% python3 -q
>>> import numpy as np
>>> from numpy import linalg as LA
>>> np.set_printoptions(precision=3, suppress=True, linewidth=160)
>>> def rd(a):
...     return np.round(a, 3) + 0
... 
>>> arr = np.load("mat.npy")
>>> print(arr)
[[-0.1    0.369 -0.6  ]
 [ 0.2   -0.249 -0.3  ]
 [-1.5    1.277  1.6  ]
 [ 1.5   -1.343  2.5  ]
 [ 0.9   -0.363 -0.3  ]
 [ 0.9   -0.673 -0.2  ]
 [ 0.5   -0.535 -0.3  ]
 [-0.1   -0.026  1.   ]
 [-1.9    1.783 -0.7  ]
 [ 1.5   -1.152  0.5  ]
 [-1.4    1.296 -0.7  ]
 [-0.4    0.388 -1.2  ]
 [-0.4    0.241 -1.6  ]
 [ 0.4   -0.742 -1.9  ]
 [-0.1    0.096  2.4  ]
 [-0.7    0.716  0.1  ]
 [-0.4    0.935 -0.7  ]
 [ 0.2   -0.085  0.2  ]]
>>> f = np.array([0, 2])
>>> print(np.polyval(f, arr[15]))
[2. 2. 2.]
>>> print(rd(np.correlate(arr[15], arr[2], "full")))
[-1.12   0.252  2.124 -0.946 -0.15 ]
>>> print(rd(np.cross(arr[15, :3], arr[2, :3])))
[1.018 0.97  0.18 ]
>>> W = np.array([[-2, 4, 1, 1], [-1, -1, 3, 3], [4, 5, -1, 3]])
>>> beta = np.array([2, 0, 3, 2])
>>> H = np.maximum(arr @ W + beta, 0)
>>> print((H > 0).astype(int))
[[0 0 1 1]
 [1 0 1 1]
 [1 1 1 1]
 [1 1 0 1]
 [0 1 1 1]
 [1 1 1 1]
 [1 1 1 0]
 [1 1 1 1]
 [1 0 1 1]
 [1 1 1 1]
 [1 0 1 1]
 [0 0 1 0]
 [0 0 1 0]
 [0 0 1 0]
 [1 1 1 1]
 [1 0 1 1]
 [0 0 1 1]
 [1 1 1 1]]
>>> print(rd((H > 0).mean(axis=0)))
[0.667 0.5   0.944 0.778]
>>> basis = np.array([[2, 5], [0, -4], [2, 1], [-4, 1]])
>>> print(W @ basis)
[[ -6 -24]
 [ -8   5]
 [ -6   2]]
>>> print((H @ basis).round(6).argmax(axis=1))
[1 1 1 0 0 0 0 1 1 0 1 0 0 0 1 1 1 1]
>>> x = np.array([1, 1, 0])
>>> h = np.maximum(arr @ x, 0)
>>> print(rd(h))
[0.269 0.    0.    0.157 0.537 0.227 0.    0.    0.    0.348 0.    0.    0.    0.    0.    0.016 0.535 0.115]
>>> print(rd(np.maximum(arr @ (3 * x), 0)))
[0.807 0.    0.    0.471 1.611 0.681 0.    0.    0.    1.044 0.    0.    0.    0.    0.    0.048 1.605 0.345]
>>> Xs = (arr - arr.mean(axis=0)) / arr.std(axis=0)
>>> print(rd(Xs.std(axis=0)))
[1. 1. 1.]
>>> beta = LA.lstsq(np.delete(Xs, 1, axis=1), Xs[:, 1])[0]
>>> print(rd(beta))
[-0.967 -0.002]
>>> proj = arr @ LA.solve(arr.T @ arr, arr.T)
>>> print(LA.matrix_rank(np.eye(18) - proj))
15
>>> rng = np.random.default_rng(82)
>>> z = rng.integers(0, 3, 5)
>>> A = np.array([[0, 0, -1, 2, 2],
...     [0, 2, -1, -1, -1],
...     [-1, -1, 2, 2, -1],
...     [2, -2, 0, 2, 0],
...     [1, -1, -1, 2, -1]]) * (z[:, None] == z)
>>> print(A)
[[ 0  0  0  2  2]
 [ 0  2  0 -1 -1]
 [ 0  0  2  0  0]
 [ 2 -2  0  2  0]
 [ 1 -1  0  2 -1]]
>>> print(rd(LA.det(A)))
32.0
>>> print(np.flatnonzero(LA.matrix_power((A != 0) + (A.T != 0) + np.eye(5), 5)[1]))
[0 1 3 4]
>>> print((LA.matrix_power((A != 0) + (A.T != 0) + np.eye(5), 5) > 0).astype(int))
[[1 1 0 1 1]
 [1 1 0 1 1]
 [0 0 1 0 0]
 [1 1 0 1 1]
 [1 1 0 1 1]]
>>> U, sig, VT = LA.svd(A, full_matrices=False)
>>> print(rd(np.sqrt((sig ** 2).sum())), rd(LA.norm(A)))
6.083 6.083
>>> print(rd(sig))
[4.797 2.615 2.    1.58  0.807]
>>> print(rd(np.cumsum(sig ** 2) / np.sum(sig ** 2)))
[0.622 0.807 0.915 0.982 1.   ]
>>> print(rd(U.T @ U))
[[1. 0. 0. 0. 0.]
 [0. 1. 0. 0. 0.]
 [0. 0. 1. 0. 0.]
 [0. 0. 0. 1. 0.]
 [0. 0. 0. 0. 1.]]
>>> print(rd(sig / sig[0]))
[1.    0.545 0.417 0.329 0.168]
>>> print(np.allclose(U * sig @ VT, A))
True
>>> f = np.array([0, 1, 1, 3, 0])
>>> Y = A + np.outer(f, np.eye(5)[1])
>>> print(LA.matrix_rank(LA.inv(Y) - LA.inv(A), tol=1e-8))
1
>>> print(rd(LA.det(Y) / LA.det(A)), rd(1 + LA.solve(A, f)[1]))
1.5 1.5
>>> print(LA.matrix_rank(Y - A))
1
>>> print(Y)
[[ 0.  0.  0.  2.  2.]
 [ 0.  3.  0. -1. -1.]
 [ 0.  1.  2.  0.  0.]
 [ 2.  1.  0.  2.  0.]
 [ 1. -1.  0.  2. -1.]]
>>> mat = np.load("block5.npy")
>>> print(mat)
[[1.    0.2   0.04  0.008]
 [0.2   1.    0.2   0.04 ]
 [0.04  0.2   1.    0.2  ]
 [0.008 0.04  0.2   1.   ]]
>>> print(np.allclose(mat, mat.T))
True
>>> LA.determinant(mat)
Traceback (most recent call last):
  File "<python-input-51>", line 1, in <module>
    LA.determinant(mat)
    ^^^^^^^^^^^^^^
AttributeError: module 'numpy.linalg' has no attribute 'determinant'
>>> print(rd(np.sort(np.abs(LA.eigvals(mat)))))
[0.709 0.846 1.083 1.362]
>>> print(rd(LA.matrix_power(mat, 4)))
[[1.268 0.921 0.441 0.166]
 [0.921 1.524 0.999 0.441]
 [0.441 0.999 1.524 0.921]
 [0.166 0.441 0.921 1.268]]
>>> z = rng.permutation(4)
>>> Y = mat[:, z] * rng.choice([-1, 1], 4)
>>> print(Y)
[[ 0.04  -0.008  1.     0.2  ]
 [ 0.2   -0.04   0.2    1.   ]
 [ 1.    -0.2    0.04   0.2  ]
 [ 0.2   -1.     0.008  0.04 ]]
>>> U, _, VT = LA.svd(mat.T @ Y)
>>> print(rd(U @ VT))
[[ 0.  0.  1.  0.]
 [ 0.  0.  0.  1.]
 [ 1.  0.  0.  0.]
 [ 0. -1.  0.  0.]]
>>> W = np.array([[-1, -1, 2, -1, 1, 1],
...     [1, 1, 1, -2, 0, 1],
...     [-2, 0, 1, -2, -1, 2],
...     [-2, -2, 1, 1, -2, 1]])
>>> beta = np.array([2, 0, 2, 1, 2, 0])
>>> H = np.maximum(mat @ W + beta, 0)
>>> print((H > 0).astype(int))
[[1 0 1 0 1 1]
 [1 1 1 0 1 1]
 [0 0 1 0 1 1]
 [0 0 1 1 0 1]]
>>> print(LA.matrix_rank(H))
4
>>> basis = np.array([[2, 0, -3],
...     [-2, 2, -2],
...     [-3, 3, -1],
...     [2, -3, -3],
...     [0, 3, -2],
...     [2, -1, 2]])
>>> print(W @ basis)
[[ -6   9   6]
 [ -5  10   2]
 [ -7   4  17]
 [  1 -11  12]]
>>> m1 = np.loadtxt("dump.csv", delimiter=",")
>>> print(m1)
[[ 10.39   -5.042 -10.39 ]
 [ -0.093  -1.969   0.093]
 [ -1.053  -1.369   1.053]
 [ -0.562  -0.78    0.562]
 [  0.181   0.458  -0.181]
 [  0.183   0.465  -0.183]
 [  0.307   1.712  -0.307]
 [  0.29    1.92   -0.29 ]
 [ -2.024   7.248   2.024]
 [ -4.538  10.681   4.538]
 [ -9.385  16.162   9.385]
 [-15.238  21.976  15.238]
 [-18.075  24.622  18.075]
 [-21.18   27.43   21.18 ]]
>>> cov = np.cov(m1, rowvar=False)
>>> print(rd(LA.eigvalsh(cov)[::-1]))
[262.362   4.917   0.   ]
>>> print(rd(np.polyfit(m1[:, 1], m1[:, 2], 1)))
[ 0.762 -1.289]
>>> print(rd(cov))
[[ 74.298 -90.404 -74.298]
 [-90.404 118.683  90.404]
 [-74.298  90.404  74.298]]
>>> print(np.argwhere(np.triu(np.abs(np.corrcoef(m1.T)) > 0.8, 1)))
[[0 1]
 [0 2]
 [1 2]]
>>> print(rd(np.corrcoef(m1[:, 1], m1[:, 2])[0, 1]))
0.963
>>> basis = m1[[0, 5]].astype(float)
>>> for _ in range(5):
...     z = LA.norm(m1[:, None] - basis, axis=-1).argmin(axis=1)
...     basis = np.array([m1[z == j].mean(axis=0) for j in range(2)])
... 
>>> print(z)
[0 1 1 1 1 1 1 1 1 1 1 1 1 1]
>>> print(rd(basis))
[[ 10.39   -5.042 -10.39 ]
 [ -5.476   8.35    5.476]]
>>> print(rd(basis[1] - basis[0]))
[-15.866  13.392  15.866]
>>> cov = basis.T @ basis
>>> print(rd(LA.eigvalsh(cov)[::-1]))
[351.096  19.931   0.   ]
>>> print(rd(np.diag(cov)))
[137.938  95.152 137.938]
>>> print(np.allclose(cov, cov.T))
True
>>> print(rd(cov))
[[ 137.938  -98.113 -137.938]
 [ -98.113   95.152   98.113]
 [-137.938   98.113  137.938]]
>>> feats = np.load("test16.npy")
>>> print(feats)
[[ 9.462 -6.029  8.205]
 [-3.939  3.522 -1.231]
 [-2.945  3.876 -0.613]
 [-6.345  1.648 -1.389]
 [-7.472  4.707 -1.146]
 [-4.275  3.037 -2.469]
 [-5.06   2.533 -1.211]
 [-4.744  2.74  -1.868]
 [ 8.962 -5.164  9.22 ]
 [-3.846  4.779 -2.682]
 [-4.827  4.087 -1.13 ]
 [ 7.815 -5.904  9.446]
 [-5.     3.6   -1.523]
 [ 6.173 -4.096  8.86 ]
 [ 7.522 -6.625  8.504]
 [-4.958  2.835 -1.009]
 [-5.373  2.42  -1.317]
 [-4.906  3.883 -3.626]
 [-3.991  3.212 -0.918]
 [ 8.788 -5.451  6.996]
 [ 7.199 -4.666  9.384]
 [ 9.1   -3.835  8.849]
 [ 8.268 -7.407 10.276]
 [-5.031  3.298 -1.106]
 [ 6.291 -5.446  7.861]
 [ 7.934 -3.855  9.261]
 [ 8.64  -6.304 10.997]
 [-3.565  1.279 -2.118]
 [-5.379  2.267 -2.033]]
>>> x = np.array([0, 3, 1])
>>> h = np.maximum(feats @ x, 0)
>>> print(rd(feats.T @ h))
[-643.746  467.629 -207.556]
>>> print(feats * (h > 1e-9)[:, None])
[[ 0.    -0.     0.   ]
 [-3.939  3.522 -1.231]
 [-2.945  3.876 -0.613]
 [-6.345  1.648 -1.389]
 [-7.472  4.707 -1.146]
 [-4.275  3.037 -2.469]
 [-5.06   2.533 -1.211]
 [-4.744  2.74  -1.868]
 [ 0.    -0.     0.   ]
 [-3.846  4.779 -2.682]
 [-4.827  4.087 -1.13 ]
 [ 0.    -0.     0.   ]
 [-5.     3.6   -1.523]
 [ 0.    -0.     0.   ]
 [ 0.    -0.     0.   ]
 [-4.958  2.835 -1.009]
 [-5.373  2.42  -1.317]
 [-4.906  3.883 -3.626]
 [-3.991  3.212 -0.918]
 [ 0.    -0.     0.   ]
 [ 0.    -0.     0.   ]
 [ 0.    -0.     0.   ]
 [ 0.    -0.     0.   ]
 [-5.031  3.298 -1.106]
 [ 0.    -0.     0.   ]
 [ 0.    -0.     0.   ]
 [ 0.    -0.     0.   ]
 [-3.565  1.279 -2.118]
 [-5.379  2.267 -2.033]]
>>> proj = feats @ LA.solve(feats.T @ feats, feats.T)
>>> print(LA.matrix_rank(np.eye(29) - proj))
26
>>> Xs = feats - feats.mean(axis=0)
>>> V = LA.svd(Xs)[2][:1]
>>> Y = Xs - Xs @ V.T @ V
>>> print(rd(np.diag(V.T @ V)))
[0.47 0.21 0.32]
>>> X = np.loadtxt("sample13.csv", delimiter=",")
>>> print(X)
[[-2. -2.]
 [-2. -4.]]
>>> q, V = LA.qr(X[:, :1])[0], LA.qr(X[:, 1:])[0]
>>> sig = LA.svd(q.T @ V, compute_uv=False)
>>> print(rd(sig))
[0.949]
>>> print(rd(LA.norm(q @ q.T - V @ V.T, 2)))
0.316
>>> print(np.kron(np.eye(2, dtype=int), X))
[[-2. -2. -0. -0.]
 [-2. -4. -0. -0.]
 [-0. -0. -2. -2.]
 [-0. -0. -2. -4.]]
>>> print(rd(LA.eigvals(X)))
[-0.764 -5.236]
>>> print(rd(LA.det(X[::-1])))
-4.0
>>> K = np.loadtxt("w.csv", delimiter=",")
>>> print(K)
[[ 8.  3. 10. 10.  8.]
 [ 9.  4. 11. 11.  9.]
 [ 7.  2.  9.  9.  7.]]
>>> U, sig, VT = LA.svd(K)
>>> V = VT[:(sig > 1e-8).sum()]
>>> x = K[1] + -1 * K[0] + rng.integers(2) * np.eye(5)[2]
>>> print(x)
[1. 1. 2. 1. 1.]
>>> print(rd(np.diag(V.T @ V)))
[0.201 0.902 0.348 0.348 0.201]
>>> print(np.allclose(V.T @ V @ x, x))
False
>>> data = np.array([[-1.5, 0.6, -0.7, 0.3],
...     [-1.1, -0.6, 1.0, 1.4],
...     [0.0, 2.3, 0.1, 0.8],
...     [0.6, 0.4, -0.4, -0.5],
...     [1.0, 1.4, 0.6, -1.9]])
>>> print(data)
[[-1.5  0.6 -0.7  0.3]
 [-1.1 -0.6  1.   1.4]
 [ 0.   2.3  0.1  0.8]
 [ 0.6  0.4 -0.4 -0.5]
 [ 1.   1.4  0.6 -1.9]]
>>> theta = np.radians(36)
>>> Rm = np.eye(4)
>>> Rm[3, 3] = Rm[0, 0] = np.cos(theta)
>>> Rm[3, 0], Rm[0, 3] = -np.sin(theta), np.sin(theta)
>>> print(rd(Rm))
[[ 0.809  0.     0.     0.588]
 [ 0.     1.     0.     0.   ]
 [ 0.     0.     1.     0.   ]
 [-0.588  0.     0.     0.809]]
>>> Y = data @ Rm.T
>>> print(rd(Y))
[[-1.037  0.6   -0.7    1.124]
 [-0.067 -0.6    1.     1.779]
 [ 0.47   2.3    0.1    0.647]
 [ 0.192  0.4   -0.4   -0.757]
 [-0.308  1.4    0.6   -2.125]]
>>> print(rd(LA.svd(data, compute_uv=False)), rd(LA.svd(Y, compute_uv=False)))
[3.379 2.584 1.502 1.081] [3.379 2.584 1.502 1.081]
>>> print(rd(np.abs(Y - data).max(axis=0)))
[1.308 0.    0.    0.824]
>>> Y = np.array([[3, 1, 8], [7, 6, 1], [4, 6, 3], [4, 0, 8]])
>>> Y @ data
Traceback (most recent call last):
  File "<python-input-125>", line 1, in <module>
    Y @ data
    ~~^~~~~~
ValueError: matmul: Input operand 1 has a mismatch in its core dimension 0, with gufunc signature (n?,k),(k,m?)->(n?,m?) (size 5 is different from 3)
>>> print(rd(np.einsum("ik,kj->ji", data, Y)))
[[ -1.9   2.1  19.7   1.    7.6]
 [ -2.1   1.3  14.4   0.6  13. ]
 [-11.1   4.8   9.    0.   -4. ]]
>>> print(rd(np.einsum("ik,kj->ij", data, Y)))
[[ -1.9  -2.1 -11.1]
 [  2.1   1.3   4.8]
 [ 19.7  14.4   9. ]
 [  1.    0.6   0. ]
 [  7.6  13.   -4. ]]
>>> print(LA.matrix_rank(np.vstack([data, Y.T])))
4
>>> print(rd(np.einsum("ij->j", data)))
[-1.   4.1  0.6  0.1]
>>> print(rd(np.einsum("ij,ij->i", data, data)))
[3.19 4.53 5.94 0.93 6.93]
